% python3 -q
>>> import numpy as np
>>> np.set_printoptions(precision=3, suppress=True, linewidth=160, sign=" ")
>>> rnd = lambda a: np.round(a, 3) + 0
>>> arr = np.load("w.npy")
>>> arr
array([[ -3.944,  10.677, -31.817,  55.702,   4.728, -29.686,  18.672,   7.614, -52.327,  34.972],
       [ 39.283, -27.052,  50.053,   1.09 ,  10.918,  -0.156, -16.257,  38.008, -36.742, -47.039],
       [  1.463,  13.462, -30.382,  29.433,  16.829,  -6.296,  21.425, -25.902, -16.954,  34.797],
       [-15.761,   4.309,   1.894, -45.614,  -9.617,  23.096,  -8.175, -23.666,  59.888,  -5.421],
       [-23.783,  25.18 , -54.031,  38.278,   0.511, -18.423,  25.128, -23.428, -12.029,  54.855]])
>>> left, sig, vt = np.linalg.svd(arr)
>>> rnd(sig)
array([ 163.78 ,  120.37 ,   27.854,    0.907,    0.696])
>>> other = left[:, :3] @ np.diag(sig[:3]) @ vt[:3]
>>> np.linalg.matrix_rank(arr, rtol=0.05)
np.int64(3)
>>> rnd(np.linalg.norm(arr, axis=1))
array([  97.55 ,  100.857,   70.17 ,   84.97 ,  101.281])
>>> rnd(np.linalg.norm(arr, 2))
np.float64(163.78)
>>> print(rnd(np.linalg.norm(arr[2] - arr[1])))
151.692
>>> blk = np.stack([arr, -2 * arr, arr[::-1]])
>>> np.linalg.matrix_rank(blk.reshape(3, -1))
np.int64(2)
>>> rnd(np.einsum("bij,cij->bc", blk, blk))
array([[ 42089.921, -84179.842,  13105.089],
       [-84179.842, 168359.685, -26210.179],
       [ 13105.089, -26210.179,  42089.921]])
>>> rnd(np.linalg.norm(blk, axis=(1, 2)))
array([ 205.158,  410.317,  205.158])
>>> K = np.array([[0, 2, 7, -4, -6, 2, 7],
...     [0, 0, 0, 6, 9, -8, 8],
...     [0, 0, 0, 4, -1, 2, -9],
...     [0, 0, 0, 0, -1, 4, -5],
...     [0, 0, 0, 0, 0, 6, -7],
...     [0, 0, 0, 0, 0, 0, -8],
...     [0, 0, 0, 0, 0, 0, 0]])
>>> np.prod(np.diag(K)), rnd(np.linalg.det(K))
(np.int64(0), np.float64(0.0))
>>> K @ K
array([[  0,   0,   0,  40,  15, -54,  -1],
       [  0,   0,   0,   0,  -6,  78, -29],
       [  0,   0,   0,   0,  -4,  10, -29],
       [  0,   0,   0,   0,   0,  -6, -25],
       [  0,   0,   0,   0,   0,   0, -48],
       [  0,   0,   0,   0,   0,   0,   0],
       [  0,   0,   0,   0,   0,   0,   0]])
>>> print(rnd(np.linalg.norm(K, 2) / np.linalg.norm(K)))
0.777
>>> print(np.abs(np.diag(np.linalg.qr(K)[1])) > 1e-9)
[False False False False False False False]
>>> r = np.linalg.matrix_rank(K)
>>> r
np.int64(5)
>>> N = np.linalg.svd(K)[2][r:].T
>>> print(np.allclose(K @ N, 0))
True
>>> [int(np.linalg.matrix_rank(np.delete(K, i, axis=0))) for i in range(7)]
[4, 5, 5, 5, 5, 5, 5]
>>> print([int(np.linalg.matrix_rank(K[:i])) for i in range(1, len(K) + 1)])
[1, 2, 3, 4, 5, 5, 5]
>>> np.linalg.matrix_rank(K.T @ K), np.linalg.matrix_rank(K @ K.T)
(np.int64(5), np.int64(5))
>>> rnd(K @ N)
array([[ 0.,  0.],
       [ 0.,  0.],
       [ 0.,  0.],
       [ 0.,  0.],
       [ 0.,  0.],
       [ 0.,  0.],
       [ 0.,  0.]])
>>> N.shape
(7, 2)
>>> rnd(N @ N.T)
array([[ 1.   ,  0.   ,  0.   ,  0.   ,  0.   ,  0.   ,  0.   ],
       [ 0.   ,  0.925, -0.264,  0.   ,  0.   ,  0.   ,  0.   ],
       [ 0.   , -0.264,  0.075,  0.   ,  0.   ,  0.   ,  0.   ],
       [ 0.   ,  0.   ,  0.   ,  0.   ,  0.   ,  0.   ,  0.   ],
       [ 0.   ,  0.   ,  0.   ,  0.   ,  0.   ,  0.   ,  0.   ],
       [ 0.   ,  0.   ,  0.   ,  0.   ,  0.   ,  0.   ,  0.   ],
       [ 0.   ,  0.   ,  0.   ,  0.   ,  0.   ,  0.   ,  0.   ]])
>>> [int(np.linalg.matrix_rank(K[:, :j + 1])) for j in range(7)]
[0, 1, 1, 2, 3, 4, 5]
